$ python3 -q
>>> import numpy as np
>>> from numpy import linalg as LA
>>> np.set_printoptions(precision=1, suppress=True, linewidth=160)
>>> F = np.load("arr.npy")
>>> print(F)
[[0 0 0 0 0 0 0 0 0 0]
 [0 0 0 0 0 0 0 0 1 0]
 [0 0 0 1 0 0 0 0 1 1]
 [0 0 1 0 0 0 1 0 0 1]
 [0 0 0 0 0 0 1 0 0 1]
 [0 0 0 0 0 0 0 0 0 0]
 [0 0 0 1 1 0 0 0 0 0]
 [0 0 0 0 0 0 0 0 0 0]
 [0 1 1 0 0 0 0 0 0 0]
 [0 0 1 1 1 0 0 0 0 0]]
>>> # splits into 4 blocks
>>> evals, V = LA.eigh(F)
>>> x0 = np.array([-3, 1, 0, 2, -3, 1, 3, 2, 0, 2])
>>> print((np.sign(V[:, -1].round(6)) == np.sign(V[0, -1].round(6))).astype(int))
[1 0 0 0 0 1 0 1 0 0]
>>> print(round(x0 @ F @ x0 / (x0 @ x0), 1), round(float(evals[0]), 1), round(float(evals[-1]), 1))
-0.2 -2.0 2.6
>>> U, sv, Vt = LA.svd(F)
>>> print(np.argmax(sv[:-1] / (sv[1:] + 1e-6)) + 1)
6
>>> print(sv.round(1) + 0)
[2.6 2.  1.7 1.3 0.7 0.5 0.  0.  0.  0. ]
>>> Y = U[:, :6] @ np.diag(sv[:6]) @ Vt[:6]
>>> print(Y.round(1) + 0)
[[0. 0. 0. 0. 0. 0. 0. 0. 0. 0.]
 [0. 0. 0. 0. 0. 0. 0. 0. 1. 0.]
 [0. 0. 0. 1. 0. 0. 0. 0. 1. 1.]
 [0. 0. 1. 0. 0. 0. 1. 0. 0. 1.]
 [0. 0. 0. 0. 0. 0. 1. 0. 0. 1.]
 [0. 0. 0. 0. 0. 0. 0. 0. 0. 0.]
 [0. 0. 0. 1. 1. 0. 0. 0. 0. 0.]
 [0. 0. 0. 0. 0. 0. 0. 0. 0. 0.]
 [0. 1. 1. 0. 0. 0. 0. 0. 0. 0.]
 [0. 0. 1. 1. 1. 0. 0. 0. 0. 0.]]
>>> print(LA.matrix_rank(Y))
6
>>> U, sv, Vt = LA.svd(F)
>>> V = Vt[:(sv > 1e-8).sum()]
>>> rng = np.random.default_rng(143)
>>> x0 = F[9] + 2 * F[0] + rng.integers(2) * np.eye(10)[3]
>>> print(x0)
[0. 0. 1. 2. 1. 0. 0. 0. 0. 0.]
>>> print(np.allclose(V.T @ V @ x0, x0))
False
>>> print(round(float(LA.norm(x0 - V.T @ V @ x0)), 1))
0.5
>>> print(np.round(np.diag(V.T @ V), 1) + 0)
[0.  1.  1.  0.7 0.7 0.  0.8 0.  1.  0.8]
>>> print(LA.cond(F) > 100)
True
>>> print(round(LA.norm(F, 2) / LA.norm(F), 1))
0.6
>>> feats = np.load("sample17.npy")
>>> print(feats)
[[ 0  2  5  0]
 [ 5 -1 -2 -5]
 [-3  3  1  3]
 [ 0  5  5  0]]
>>> evals, V = LA.eigh(F)
>>> print(np.round(LA.eigvalsh(F @ F), 1) + 0)
[0.  0.  0.  0.  0.3 0.4 1.7 3.  4.  6.6]
>>> print((evals > 1e-8).sum(), (evals < -1e-8).sum())
3 3
>>> print(np.round(V @ np.diag(evals) @ V.T, 1) + 0)
[[0. 0. 0. 0. 0. 0. 0. 0. 0. 0.]
 [0. 0. 0. 0. 0. 0. 0. 0. 1. 0.]
 [0. 0. 0. 1. 0. 0. 0. 0. 1. 1.]
 [0. 0. 1. 0. 0. 0. 1. 0. 0. 1.]
 [0. 0. 0. 0. 0. 0. 1. 0. 0. 1.]
 [0. 0. 0. 0. 0. 0. 0. 0. 0. 0.]
 [0. 0. 0. 1. 1. 0. 0. 0. 0. 0.]
 [0. 0. 0. 0. 0. 0. 0. 0. 0. 0.]
 [0. 1. 1. 0. 0. 0. 0. 0. 0. 0.]
 [0. 0. 1. 1. 1. 0. 0. 0. 0. 0.]]
>>> print(np.abs(V[:, -1]))
[0.  0.1 0.5 0.5 0.3 0.  0.3 0.  0.2 0.5]
>>> print(np.round(evals.sum(), 1), np.trace(F))
0.0 0
>>> print(np.round(V.T @ V, 1) + 0)
[[1. 0. 0. 0. 0. 0. 0. 0. 0. 0.]
 [0. 1. 0. 0. 0. 0. 0. 0. 0. 0.]
 [0. 0. 1. 0. 0. 0. 0. 0. 0. 0.]
 [0. 0. 0. 1. 0. 0. 0. 0. 0. 0.]
 [0. 0. 0. 0. 1. 0. 0. 0. 0. 0.]
 [0. 0. 0. 0. 0. 1. 0. 0. 0. 0.]
 [0. 0. 0. 0. 0. 0. 1. 0. 0. 0.]
 [0. 0. 0. 0. 0. 0. 0. 1. 0. 0.]
 [0. 0. 0. 0. 0. 0. 0. 0. 1. 0.]
 [0. 0. 0. 0. 0. 0. 0. 0. 0. 1.]]
>>> print(np.round(V.T @ F @ V, 1) + 0)
[[-2.   0.   0.   0.   0.   0.   0.   0.   0.   0. ]
 [ 0.  -1.7  0.   0.   0.   0.   0.   0.   0.   0. ]
 [ 0.   0.  -0.7  0.   0.   0.   0.   0.   0.   0. ]
 [ 0.   0.   0.   0.   0.   0.   0.   0.   0.   0. ]
 [ 0.   0.   0.   0.   0.   0.   0.   0.   0.   0. ]
 [ 0.   0.   0.   0.   0.   0.   0.   0.   0.   0. ]
 [ 0.   0.   0.   0.   0.   0.   0.   0.   0.   0. ]
 [ 0.   0.   0.   0.   0.   0.   0.   0.5  0.   0. ]
 [ 0.   0.   0.   0.   0.   0.   0.   0.   1.3  0. ]
 [ 0.   0.   0.   0.   0.   0.   0.   0.   0.   2.6]]
>>> print(evals.round(1) + 0)
[-2.  -1.7 -0.7  0.   0.   0.   0.   0.5  1.3  2.6]
>>> U, sv, Vt = LA.svd(feats)
>>> print(np.argmax(sv[:-1] / (sv[1:] + 1e-6)) + 1)
3
>>> print(sv.round(1) + 0)
[10.3  7.   2.4  0. ]
>>> Y = U[:, :3] @ np.diag(sv[:3]) @ Vt[:3]
>>> print(round(float(LA.norm(feats - Y, 2)), 1), round(sv[3], 1))
0.0 0.0
>>> print(np.round(np.abs(feats - Y).max(), 1))
0.0
>>> Y = feats / np.sqrt((feats ** 2).mean(axis=1, keepdims=True))
>>> print(LA.matrix_rank(Y) == LA.matrix_rank(feats))
True
>>> print(LA.matrix_rank(feats - feats.mean(axis=1, keepdims=True)))
3
>>> print(np.abs(np.diag(LA.qr(feats)[1])) > 1e-9)
[ True  True  True False]
>>> print(LA.lstsq(feats[:-1].T, feats[-1])[2])
3
>>> print(np.allclose(feats[:-1].T @ LA.lstsq(feats[:-1].T, feats[-1])[0], feats[-1]))
True
>>> x0 = np.array([-5, 6, 8, -7])
>>> print((feats @ x0).argmax())
3
>>> print(feats @ np.eye(4)[2])
[ 5. -2.  1.  5.]
>>> print(LA.norm(feats @ x0) <= LA.norm(feats, 2) * LA.norm(x0) + 1e-9)
True
>>> print(feats @ np.ones(4))
[ 7. -3.  4. 10.]
>>> print(feats @ x0)
[ 52 -12  20  70]
>>> print(feats @ (2 * x0))
[104 -24  40 140]
>>> M = np.load("case1.npy")
>>> print(M)
[[1 2 0 1 0 1 0 0 1]
 [2 1 2 0 1 0 1 0 0]
 [0 2 1 2 0 1 0 1 0]
 [1 0 2 1 2 0 1 0 1]
 [0 1 0 2 1 2 0 1 0]
 [1 0 1 0 2 1 2 0 1]
 [0 1 0 1 0 2 1 2 0]
 [0 0 1 0 1 0 2 1 2]
 [1 0 0 1 0 1 0 2 1]]
>>> # looks like rank 8
>>> evals, V = LA.eigh(M)
>>> x0 = np.array([1, -2, 2, -1, -2, -1, 0, 0, -2])
>>> print(V * np.abs(evals) @ V.T)
[[ 2.3  0.6  1.1  0.1  0.8  0.3  0.4  0.1  0.5]
 [ 0.6  2.7  0.6  1.3 -0.2  1.1  0.2  0.3  0.1]
 [ 1.1  0.6  2.4  0.6  1.3 -0.3  1.2  0.2  0.4]
 [ 0.1  1.3  0.6  2.5  0.6  1.4 -0.3  1.1  0.3]
 [ 0.8 -0.2  1.3  0.6  2.4  0.6  1.3 -0.2  0.8]
 [ 0.3  1.1 -0.3  1.4  0.6  2.5  0.6  1.3  0.1]
 [ 0.4  0.2  1.2 -0.3  1.3  0.6  2.4  0.6  1.1]
 [ 0.1  0.3  0.2  1.1 -0.2  1.3  0.6  2.7  0.6]
 [ 0.5  0.1  0.4  0.3  0.8  0.1  1.1  0.6  2.3]]
>>> print(round(float(x0 @ M @ x0 / (x0 @ x0)), 1), np.round(evals[0], 1), round(evals[-1], 1))
0.4 -4.8 7.1
>>> print(V * np.maximum(evals, 0) @ V.T)
[[1.7 1.3 0.5 0.6 0.4 0.7 0.2 0.1 0.8]
 [1.3 1.8 1.3 0.7 0.4 0.6 0.6 0.2 0.1]
 [0.5 1.3 1.7 1.3 0.7 0.3 0.6 0.6 0.2]
 [0.6 0.7 1.3 1.7 1.3 0.7 0.3 0.6 0.7]
 [0.4 0.4 0.7 1.3 1.7 1.3 0.7 0.4 0.4]
 [0.7 0.6 0.3 0.7 1.3 1.7 1.3 0.7 0.6]
 [0.2 0.6 0.6 0.3 0.7 1.3 1.7 1.3 0.5]
 [0.1 0.2 0.6 0.6 0.4 0.7 1.3 1.8 1.3]
 [0.8 0.1 0.2 0.7 0.4 0.6 0.5 1.3 1.7]]
>>> print(np.abs(M).sum(axis=1).max(), round(np.abs(evals).max(), 1))
8 7.1
>>> u, v = M[5], M[4]
>>> print(u @ v)
4
>>> p = (u @ v) / (u @ u) * u
>>> print(round(float((v - p) @ u), 1))
0.0
>>> print(LA.matrix_rank(np.outer(u, v)))
1
>>> print(v - p)
[-0.3  1.  -0.3  2.   0.3  1.7 -0.7  1.  -0.3]
>>> print(p)
[0.3 0.  0.3 0.  0.7 0.3 0.7 0.  0.3]
>>> U, sv, Vt = LA.svd(M)
>>> print(np.argmax(sv[:-1] / (sv[1:] + 1e-6)) + 1)
8
>>> print(sv.round(1) + 0)
[7.1 4.8 3.  2.  1.7 1.7 1.6 0.2 0. ]
>>> Y = U[:, :8] @ np.diag(sv[:8]) @ Vt[:8]
>>> print(Y.round(1) + 0)
[[1. 2. 0. 1. 0. 1. 0. 0. 1.]
 [2. 1. 2. 0. 1. 0. 1. 0. 0.]
 [0. 2. 1. 2. 0. 1. 0. 1. 0.]
 [1. 0. 2. 1. 2. 0. 1. 0. 1.]
 [0. 1. 0. 2. 1. 2. 0. 1. 0.]
 [1. 0. 1. 0. 2. 1. 2. 0. 1.]
 [0. 1. 0. 1. 0. 2. 1. 2. 0.]
 [0. 0. 1. 0. 1. 0. 2. 1. 2.]
 [1. 0. 0. 1. 0. 1. 0. 2. 1.]]
>>> print(round(float(LA.norm(M - Y) / LA.norm(M)), 1))
0.0
>>> print(round(LA.norm(M - Y, 2), 1), np.round(sv[8], 1))
0.0 0.0
>>> print(LA.matrix_rank(M, rtol=0.05))
7
>>> print([round(float(x), 1) for x in LA.svd(M, compute_uv=False)[:3]])
[7.1, 4.8, 3.0]
>>> idx = rng.integers(0, 3, 7)
>>> arr = np.array([[1, -6, 8, -4, -6, 1, -8],
...     [2, -7, 4, 7, 7, -5, 9],
...     [1, 1, 1, 0, -9, -3, -8],
...     [-5, -2, 4, 8, 7, -4, 3],
...     [8, -9, 1, -4, -6, 5, -8],
...     [-8, -6, 4, 5, 2, -5, -5],
...     [-3, 2, -2, 4, 1, 1, 2]]) * (idx[:, None] == idx)
>>> print(arr)
[[ 1  0  0  0 -6  0 -8]
 [ 0 -7  4  0  0 -5  0]
 [ 0  1  1  0  0 -3  0]
 [ 0  0  0  8  0  0  0]
 [ 8  0  0  0 -6  0 -8]
 [ 0 -6  4  0  0 -5  0]
 [-3  0  0  0  1  0  2]]
>>> # 3 groups of indices that never mix
>>> print(np.round(LA.norm(feats, 2) / LA.norm(feats), 1))
0.8
>>> print(LA.cond(feats) > 100)
True
>>> print(np.argsort(-LA.norm(feats, axis=0).round(6), kind="stable")[:3])
[2 1 0]
>>> print([round(float(x), 1) for x in LA.svd(feats, compute_uv=False)[:3]])
[10.3, 7.0, 2.4]
>>> print(np.trace(arr))
-6
>>> print(np.round(np.abs(LA.eigvals(arr)).max(), 1))
11.0
>>> LA.determinant(arr)
Traceback (most recent call last):
  File "<python-input-91>", line 1, in <module>
    LA.determinant(arr)
    ^^^^^^^^^^^^^^
AttributeError: module 'numpy.linalg' has no attribute 'determinant'
>>> print(np.allclose(arr, arr.T))
False
>>> print(LA.matrix_power(arr, 3))
[[  81    0    0    0   30    0   56]
 [   0 -913  480    0    0 -523    0]
 [   0 -133   69    0    0  -74    0]
 [   0    0    0  512    0    0    0]
 [ -80    0    0    0  184    0  224]
 [   0 -830  436    0    0 -475    0]
 [  51    0    0    0  -58    0  -64]]
>>> print(np.sort(np.abs(LA.eigvals(arr))))
[ 0.8  0.8  1.3  4.6  4.6  8.  11. ]
>>> print((arr != 0).astype(int))
[[1 0 0 0 1 0 1]
 [0 1 1 0 0 1 0]
 [0 1 1 0 0 1 0]
 [0 0 0 1 0 0 0]
 [1 0 0 0 1 0 1]
 [0 1 1 0 0 1 0]
 [1 0 0 0 1 0 1]]
>>> Y = arr / LA.norm(arr, axis=1, keepdims=True)
>>> gram = Y @ Y.T
>>> print(gram[6])
[-0.7  0.   0.   0.  -1.   0.   1. ]
>>> print(gram)
[[ 1.   0.   0.   0.   0.8  0.  -0.7]
 [ 0.   1.   0.4  0.   0.   1.   0. ]
 [ 0.   0.4  1.   0.   0.   0.4  0. ]
 [ 0.   0.   0.   1.   0.   0.   0. ]
 [ 0.8  0.   0.   0.   1.   0.  -1. ]
 [ 0.   1.   0.4  0.   0.   1.   0. ]
 [-0.7  0.   0.   0.  -1.   0.   1. ]]
>>> print((np.abs(gram) > 0.9).astype(int))
[[1 0 0 0 0 0 0]
 [0 1 0 0 0 1 0]
 [0 0 1 0 0 0 0]
 [0 0 0 1 0 0 0]
 [0 0 0 0 1 0 1]
 [0 1 0 0 0 1 0]
 [0 0 0 0 1 0 1]]
>>> print(LA.norm(Y, axis=1))
[1. 1. 1. 1. 1. 1. 1.]
>>> W1 = np.array([[1, -5], [2, -1], [3, 3], [-4, -4], [0, 1], [2, -5], [-2, -3]])
>>> coef = np.array([-4, 3])
>>> hid = np.maximum(arr @ W1 + coef, 0)
>>> print(LA.matrix_rank(hid))
2
>>> print((hid > 0).mean(axis=0))
[0.3 0.7]
>>> C = np.array([[3, 2], [0, 3]])
>>> print(W1 @ C)
[[  3 -13]
 [  6   1]
 [  9  15]
 [-12 -20]
 [  0   3]
 [  6 -11]
 [ -6 -13]]
>>> print((hid @ C).round(6).argmax(axis=1))
[1 1 1 0 0 1 1]
>>> E = np.cumsum(np.array([[0, 0, 2, 1, 1, 0, 2],
...     [1, 0, 0, 2, 2, 0, 1],
...     [1, 2, 2, 0, 2, 1, 1],
...     [1, 2, 2, 2, 0, 2, 0],
...     [0, 0, 0, 2, 0, 1, 0],
...     [2, 1, 0, 1, 2, 2, 0],
...     [2, 1, 1, 0, 2, 1, 1],
...     [1, 0, 2, 1, 2, 2, 2],
...     [2, 1, 2, 0, 1, 1, 2],
...     [2, 1, 0, 2, 0, 0, 0],
...     [1, 0, 0, 1, 2, 1, 1],
...     [1, 1, 2, 2, 2, 2, 1],
...     [2, 0, 1, 1, 0, 0, 0],
...     [2, 1, 2, 0, 2, 2, 2],
...     [2, 1, 1, 0, 1, 0, 2]]), axis=0)
>>> print(E)
[[ 0  0  2  1  1  0  2]
 [ 1  0  2  3  3  0  3]
 [ 2  2  4  3  5  1  4]
 [ 3  4  6  5  5  3  4]
 [ 3  4  6  7  5  4  4]
 [ 5  5  6  8  7  6  4]
 [ 7  6  7  8  9  7  5]
 [ 8  6  9  9 11  9  7]
 [10  7 11  9 12 10  9]
 [12  8 11 11 12 10  9]
 [13  8 11 12 14 11 10]
 [14  9 13 14 16 13 11]
 [16  9 14 15 16 13 11]
 [18 10 16 15 18 15 13]
 [20 11 17 15 19 15 15]]
>>> gram = E.T @ E
>>> print((E @ E.T).shape)
(15, 15)
>>> print(LA.matrix_rank(gram))
7
>>> K = np.array([[-0.5, -0.9, -0.1, 1.1],
...     [0.8, -0.8, -0.5, -1.1],
...     [0.0, -0.1, 0.1, -0.3],
...     [0.8, -0.2, 0.1, 1.6],
...     [-0.2, -2.0, -0.1, -0.3],
...     [0.9, -0.2, 0.2, 1.7],
...     [-0.8, -0.6, -1.0, -1.8]])
>>> q, R = LA.qr(K)
>>> print(np.trace(q @ q.T))
4.0
>>> print(q.round(1) + 0)
[[-0.3 -0.3 -0.2 -0.6]
 [ 0.5 -0.4  0.5  0.3]
 [ 0.   0.  -0.1  0.3]
 [ 0.5 -0.1  0.  -0.4]
 [-0.1 -0.8 -0.3  0.3]
 [ 0.5 -0.1  0.  -0.4]
 [-0.5 -0.2  0.7 -0.2]]
>>> t3 = np.stack([K, 5 * K, K[::-1]])
>>> print((t3 @ K.T).shape)
(3, 7, 7)
>>> print(LA.matrix_rank(t3.reshape(3, -1)))
2
>>> print(LA.matrix_rank(t3))
[4 4 4]
>>> Y = np.c_[K[:, :3] @ np.array([[3, 3, 1], [1, -1, -2], [1, -3, -1]]), np.array([4, 3, 3, 2, 5, 5, 0])]
>>> print(Y)
[[-2.5 -0.3  1.4  4. ]
 [ 1.1  4.7  2.9  3. ]
 [ 0.  -0.2  0.1  3. ]
 [ 2.3  2.3  1.1  2. ]
 [-2.7  1.7  3.9  5. ]
 [ 2.7  2.3  1.1  5. ]
 [-4.   1.2  1.4  0. ]]
>>> print(np.round(LA.lstsq(K, Y[:, 0])[0], 1) + 0)
[3. 1. 1. 0.]
>>> m1 = np.loadtxt("run17.csv", delimiter=",")
>>> print(m1)
[[  1.   2.   3.   0.   0.  -4.   1.   3.   1.  -3.]
 [  2.   5.   7.   0.   4.  -4.  -2.   5.   2.  -5.]
 [  3.   7.  10.   0.   4.  -8.  -1.   8.   3.  -8.]
 [  0.   0.   0.   0.   0.   0.   0.   0.   0.   0.]
 [  0.   4.   4.   0.  16.  16. -16.  -4.   0.   4.]
 [ -4.  -4.  -8.   0.  16.  32. -20. -16.  -4.  16.]
 [  1.  -2.  -1.   0. -16. -20.  17.   7.   1.  -7.]
 [  3.   5.   8.   0.  -4. -16.   7.  10.   3. -10.]
 [  1.   2.   3.   0.   0.  -4.   1.   3.   1.  -3.]
 [ -3.  -5.  -8.   0.   4.  16.  -7. -10.  -3.  10.]]
>>> # looks like rank 2
>>> rk = LA.matrix_rank(m1)
>>> print(rk)
2
>>> null = LA.svd(m1)[2][rk:].T
>>> print(np.allclose(m1 @ null, 0))
True
>>> print([int(LA.matrix_rank(np.delete(m1, i, axis=0))) for i in range(10)])
[2, 2, 2, 2, 2, 2, 2, 2, 2, 2]
>>> print(np.round(null @ null.T, 1) + 0)
[[ 1.  -0.1 -0.1  0.   0.   0.1  0.  -0.1  0.   0.1]
 [-0.1  0.8 -0.2  0.  -0.2  0.1  0.1 -0.1 -0.1  0.1]
 [-0.1 -0.2  0.7  0.  -0.2  0.1  0.1 -0.2 -0.1  0.2]
 [ 0.   0.   0.   1.   0.   0.   0.   0.   0.   0. ]
 [ 0.  -0.2 -0.2  0.   0.6 -0.2  0.3  0.   0.   0. ]
 [ 0.1  0.1  0.1  0.  -0.2  0.6  0.3  0.2  0.1 -0.2]
 [ 0.   0.1  0.1  0.   0.3  0.3  0.7  0.   0.   0. ]
 [-0.1 -0.1 -0.2  0.   0.   0.2  0.   0.8 -0.1  0.2]
 [ 0.  -0.1 -0.1  0.   0.   0.1  0.  -0.1  1.   0.1]
 [ 0.1  0.1  0.2  0.   0.  -0.2  0.   0.2  0.1  0.8]]
